$ ipython --no-banner

In [1]: import numpy as np

In [2]: import numpy.linalg as la

In [3]: np.set_printoptions(precision=2, suppress=True, linewidth=140)

In [4]: X = np.array([[0.3, 0.0, 0.0, -1.5, 0.5, -0.4, -0.1],
   ...:     [0.32, -0.1, 0.02, -1.48, 0.6, -0.41, -0.11],
   ...:     [1.6, -1.0, -0.6, 2.2, 0.3, 0.5, -0.1]])

In [5]: theta = np.radians(45)

In [6]: r_ = np.eye(7)

In [7]: r_[5, 5] = r_[1, 1] = np.cos(theta)

In [8]: r_[5, 1], r_[1, 5] = -np.sin(theta), np.sin(theta)

In [9]: r_
Out[9]: 
array([[ 1.  ,  0.  ,  0.  ,  0.  ,  0.  ,  0.  ,  0.  ],
       [ 0.  ,  0.71,  0.  ,  0.  ,  0.  ,  0.71,  0.  ],
       [ 0.  ,  0.  ,  1.  ,  0.  ,  0.  ,  0.  ,  0.  ],
       [ 0.  ,  0.  ,  0.  ,  1.  ,  0.  ,  0.  ,  0.  ],
       [ 0.  ,  0.  ,  0.  ,  0.  ,  1.  ,  0.  ,  0.  ],
       [ 0.  , -0.71,  0.  ,  0.  ,  0.  ,  0.71,  0.  ],
       [ 0.  ,  0.  ,  0.  ,  0.  ,  0.  ,  0.  ,  1.  ]])

In [10]: other = X @ r_.T

In [11]: print(np.allclose(la.norm(X, axis=1), la.norm(other, axis=1)))
True

In [12]: np.abs(other - X).max(axis=0)
Out[12]: array([0.  , 0.65, 0.  , 0.  , 0.  , 0.56, 0.  ])

In [13]: round(la.det(r_), 2), np.round(np.trace(r_), 2)
Out[13]: (np.float64(1.0), np.float64(6.41))

In [14]: other
Out[14]: 
array([[ 0.3 , -0.28,  0.  , -1.5 ,  0.5 , -0.28, -0.1 ],
       [ 0.32, -0.36,  0.02, -1.48,  0.6 , -0.22, -0.11],
       [ 1.6 , -0.35, -0.6 ,  2.2 ,  0.3 ,  1.06, -0.1 ]])

In [15]: def softmax(z):
    ...:     e = np.exp(z - z.max(axis=-1, keepdims=True))
    ...:     return e / e.sum(axis=-1, keepdims=True)
    ...: 

In [16]: np.round(softmax(10 * other[2]), 2) + 0
Out[16]: array([0., 0., 0., 1., 0., 0., 0.])

In [17]: softmax(other[2] + -1)
Out[17]: array([0.24, 0.03, 0.03, 0.44, 0.07, 0.14, 0.04])

In [18]: print(softmax(other[2]))
[0.24 0.03 0.03 0.44 0.07 0.14 0.04]

In [19]: S = other @ other.T / np.sqrt(7)

In [20]: softmax(S + np.triu(np.full(S.shape, -np.inf), 1))
Out[20]: 
array([[1.  , 0.  , 0.  ],
       [0.5 , 0.5 , 0.  ],
       [0.01, 0.01, 0.98]])

In [21]: softmax(S)
Out[21]: 
array([[0.47, 0.47, 0.06],
       [0.47, 0.48, 0.06],
       [0.01, 0.01, 0.98]])

In [22]: K = np.array([[2.0, 1.0, 0.0, 0.0, 0.0],
    ...:     [0.0, 2.0, 1.0, 0.0, 0.0],
    ...:     [0.0, 0.0, 2.0, 1.0, 0.0],
    ...:     [0.0, 0.0, 0.0, 2.0, 1.0],
    ...:     [0.0, 0.0, 0.0, 0.0, 2.0]])

In [23]: other = la.inv(K)

In [24]: la.inv(other)
Out[24]: 
array([[2., 1., 0., 0., 0.],
       [0., 2., 1., 0., 0.],
       [0., 0., 2., 1., 0.],
       [0., 0., 0., 2., 1.],
       [0., 0., 0., 0., 2.]])

In [25]: (np.abs(other) > 1e-9).astype(int)
Out[25]: 
array([[1, 1, 1, 1, 1],
       [0, 1, 1, 1, 1],
       [0, 0, 1, 1, 1],
       [0, 0, 0, 1, 1],
       [0, 0, 0, 0, 1]])

In [26]: K @ other
Out[26]: 
array([[1., 0., 0., 0., 0.],
       [0., 1., 0., 0., 0.],
       [0., 0., 1., 0., 0.],
       [0., 0., 0., 1., 0.],
       [0., 0., 0., 0., 1.]])

In [27]: rng = np.random.default_rng(922562)

In [28]: idx = rng.permutation(5)

In [29]: other = K[:, idx] * rng.choice([-1, 1], 5)

In [30]: print(other)
[[-2. -0. -0.  0. -1.]
 [-0. -0. -0.  1. -2.]
 [-0. -1. -0.  2. -0.]
 [-0. -2. -1.  0. -0.]
 [-0. -0. -2.  0. -0.]]

In [31]: U, _, Vh = la.svd(K.T @ other)

In [32]: np.round(la.lstsq(K, other)[0], 2) + 0
Out[32]: 
array([[-1.,  0.,  0.,  0.,  0.],
       [ 0.,  0.,  0.,  0., -1.],
       [ 0.,  0.,  0.,  1.,  0.],
       [ 0., -1.,  0.,  0.,  0.],
       [ 0.,  0., -1.,  0.,  0.]])

In [33]: np.round(U @ Vh, 2) + 0
Out[33]: 
array([[-1.,  0.,  0.,  0.,  0.],
       [ 0.,  0.,  0.,  0., -1.],
       [ 0.,  0.,  0.,  1.,  0.],
       [ 0., -1.,  0.,  0.,  0.],
       [ 0.,  0., -1.,  0.,  0.]])

In [34]: idx
Out[34]: array([0, 3, 4, 2, 1])

In [35]: J = 5 * np.eye(4) + np.eye(4, k=1)

In [36]: print(J)
[[5. 1. 0. 0.]
 [0. 5. 1. 0.]
 [0. 0. 5. 1.]
 [0. 0. 0. 5.]]

In [37]: other = J[0, 0] * J[1:] - np.outer(J[1:, 0], J[0])

In [38]: other
Out[38]: 
array([[ 0., 25.,  5.,  0.],
       [ 0.,  0., 25.,  5.],
       [ 0.,  0.,  0., 25.]])

In [39]: print(la.matrix_rank(other), la.matrix_rank(J))
3 4

In [40]: print(J[:, 0] / J[0, 0])
[1. 0. 0. 0.]

In [41]: print(np.flatnonzero(~other.round(6).any(axis=1)))
[]

In [42]: vec = np.array([0, -2, 0, -3])

In [43]: rhs = J @ vec

In [44]: rhs
Out[44]: array([ -2., -10.,  -3., -15.])

In [45]: la.solve(J, rhs)
Out[45]: array([ 0., -2.,  0., -3.])

In [46]: la.solve(J, -1 * rhs)
Out[46]: array([0., 2., 0., 3.])

In [47]: la.solve(J.T, J[3])
Out[47]: array([0., 0., 0., 1.])

In [48]: print(la.solve(J, J[:, 1]))
[0. 1. 0. 0.]

In [49]: idx = rng.permutation(4)

In [50]: other = J[:, idx] * rng.choice([-1, 1], 4)

In [51]: print(other)
[[-0. -0.  5.  1.]
 [-1. -0.  0.  5.]
 [-5. -1.  0.  0.]
 [-0. -5.  0.  0.]]

In [52]: U, _, Vh = la.svd(J.T @ other)

In [53]: np.round(U @ Vh, 2) + 0
Out[53]: 
array([[ 0.,  0.,  1.,  0.],
       [ 0.,  0.,  0.,  1.],
       [-1.,  0.,  0.,  0.],
       [ 0., -1.,  0.,  0.]])

In [54]: np.round(la.lstsq(J, other)[0], 2) + 0
Out[54]: 
array([[ 0.,  0.,  1.,  0.],
       [ 0.,  0.,  0.,  1.],
       [-1.,  0.,  0.,  0.],
       [ 0., -1.,  0.,  0.]])

In [55]: idx
Out[55]: array([2, 3, 0, 1])

In [56]: feats = np.triu(rng.random((3, 3)) < 0.8, 1).astype(int)

In [57]: feats = feats + feats.T

In [58]: feats
Out[58]: 
array([[0, 1, 1],
       [1, 0, 1],
       [1, 1, 0]])

In [59]: other = feats / la.norm(feats, axis=1, keepdims=True)

In [60]: cov = other @ other.T

In [61]: np.argwhere(np.triu(np.abs(cov) > 0.95, 1))
Out[61]: array([], shape=(0, 2), dtype=int64)

In [62]: round(float(np.degrees(np.arccos(np.clip(cov[2, 1], -1, 1)))), 2)
Out[62]: 60.0

In [63]: u = np.array([2, -3, -3, 4, 1, 3, 5, 5])

In [64]: W0 = 2 * np.eye(8) + np.outer(u, u)

In [65]: W0
Out[65]: 
array([[  6.,  -6.,  -6.,   8.,   2.,   6.,  10.,  10.],
       [ -6.,  11.,   9., -12.,  -3.,  -9., -15., -15.],
       [ -6.,   9.,  11., -12.,  -3.,  -9., -15., -15.],
       [  8., -12., -12.,  18.,   4.,  12.,  20.,  20.],
       [  2.,  -3.,  -3.,   4.,   3.,   3.,   5.,   5.],
       [  6.,  -9.,  -9.,  12.,   3.,  11.,  15.,  15.],
       [ 10., -15., -15.,  20.,   5.,  15.,  27.,  25.],
       [ 10., -15., -15.,  20.,   5.,  15.,  25.,  27.]])

In [66]: evals, evecs = la.eigvalsh(W0)
Traceback (most recent call last):
  Cell In[66], line 1
    evals, evecs = la.eigvalsh(W0)
ValueError: too many values to unpack (expected 2)


In [67]: evals, evecs = la.eigh(W0)

In [68]: evecs @ np.diag(evals) @ evecs.T
Out[68]: 
array([[  6.,  -6.,  -6.,   8.,   2.,   6.,  10.,  10.],
       [ -6.,  11.,   9., -12.,  -3.,  -9., -15., -15.],
       [ -6.,   9.,  11., -12.,  -3.,  -9., -15., -15.],
       [  8., -12., -12.,  18.,   4.,  12.,  20.,  20.],
       [  2.,  -3.,  -3.,   4.,   3.,   3.,   5.,   5.],
       [  6.,  -9.,  -9.,  12.,   3.,  11.,  15.,  15.],
       [ 10., -15., -15.,  20.,   5.,  15.,  27.,  25.],
       [ 10., -15., -15.,  20.,   5.,  15.,  25.,  27.]])

In [69]: la.eigvalsh(W0 @ W0)
Out[69]: array([    4.,     4.,     4.,     4.,     4.,     4.,     4., 10000.])

In [70]: np.abs(evecs[:, -1])
Out[70]: array([0.2 , 0.3 , 0.3 , 0.4 , 0.1 , 0.3 , 0.51, 0.51])

In [71]: evals.sum(), np.trace(W0)
Out[71]: (np.float64(114.0), np.float64(114.0))

In [72]: np.round(la.eigvalsh(W0 + -2 * np.eye(8)), 2) + 0
Out[72]: array([ 0.,  0.,  0.,  0.,  0.,  0.,  0., 98.])

In [73]: (evals > 1e-8).sum(), (evals < -1e-8).sum()
Out[73]: (np.int64(8), np.int64(0))

In [74]: np.unique(evals.round(6) + 0, return_counts=True)[1]
Out[74]: array([7, 1])

In [75]: print(np.round(evecs.T @ W0 @ evecs, 2) + 0)
[[  2.   0.   0.   0.   0.   0.   0.   0.]
 [  0.   2.   0.   0.   0.   0.   0.   0.]
 [  0.   0.   2.   0.   0.   0.   0.   0.]
 [  0.   0.   0.   2.   0.   0.   0.   0.]
 [  0.   0.   0.   0.   2.   0.   0.   0.]
 [  0.   0.   0.   0.   0.   2.   0.   0.]
 [  0.   0.   0.   0.   0.   0.   2.   0.]
 [  0.   0.   0.   0.   0.   0.   0. 100.]]
